In [1]: import numpy as np

In [2]: np.set_printoptions(precision=2, suppress=True, linewidth=140)

In [3]: F = np.array([[1, 0, 0, 0, 0],
   ...:     [-6, 1, 0, 0, 0],
   ...:     [-2, -4, 1, 0, 0],
   ...:     [-9, -1, -8, 1, 0],
   ...:     [9, -7, -1, 2, 1]])

In [4]: print(np.sort(np.linalg.eigvals(F)))
[1. 1. 1. 1. 1.]

In [5]: F @ F
Out[5]: 
array([[  1,   0,   0,   0,   0],
       [-12,   1,   0,   0,   0],
       [ 20,  -8,   1,   0,   0],
       [  4,  30, -16,   1,   0],
       [ 44, -12, -18,   4,   1]])

In [6]: np.linalg.matrix_rank(F - F[0, 0] * np.eye(5))
Out[6]: np.int64(4)

In [7]: np.prod(np.diag(F)), round(float(np.linalg.det(F)), 2)
Out[7]: (np.int64(1), 1.0)

In [8]: arr = np.load("m.npy")

In [9]: print(arr)
[[ 0.31  0.    0.    0.95]
 [ 0.    1.    0.    0.  ]
 [ 0.    0.    1.    0.  ]
 [-0.95  0.    0.    0.31]]

In [10]: np.linalg.svd(arr, compute_uv=False)
Out[10]: array([1., 1., 1., 1.])

In [11]: np.linalg.norm(arr, axis=0)
Out[11]: array([1., 1., 1., 1.])

In [12]: rng = np.random.default_rng(800283)

In [13]: idx = rng.permutation(4)

In [14]: M2 = arr[:, idx] * rng.choice([-1, 1], 4)

In [15]: M2
Out[15]: 
array([[-0.95, -0.  , -0.  ,  0.31],
       [-0.  , -0.  , -1.  ,  0.  ],
       [-0.  , -1.  , -0.  ,  0.  ],
       [-0.31, -0.  , -0.  , -0.95]])

In [16]: left, _, VT = np.linalg.svd(arr.T @ M2)

In [17]: np.round(np.linalg.lstsq(arr, M2)[0], 2) + 0
Out[17]: 
array([[ 0.,  0.,  0.,  1.],
       [ 0.,  0., -1.,  0.],
       [ 0., -1.,  0.,  0.],
       [-1.,  0.,  0.,  0.]])

In [18]: idx
Out[18]: array([3, 2, 1, 0])

In [19]: left @ VT
Out[19]: 
array([[ 0.,  0.,  0.,  1.],
       [ 0.,  0., -1.,  0.],
       [ 0., -1.,  0.,  0.],
       [-1.,  0.,  0.,  0.]])
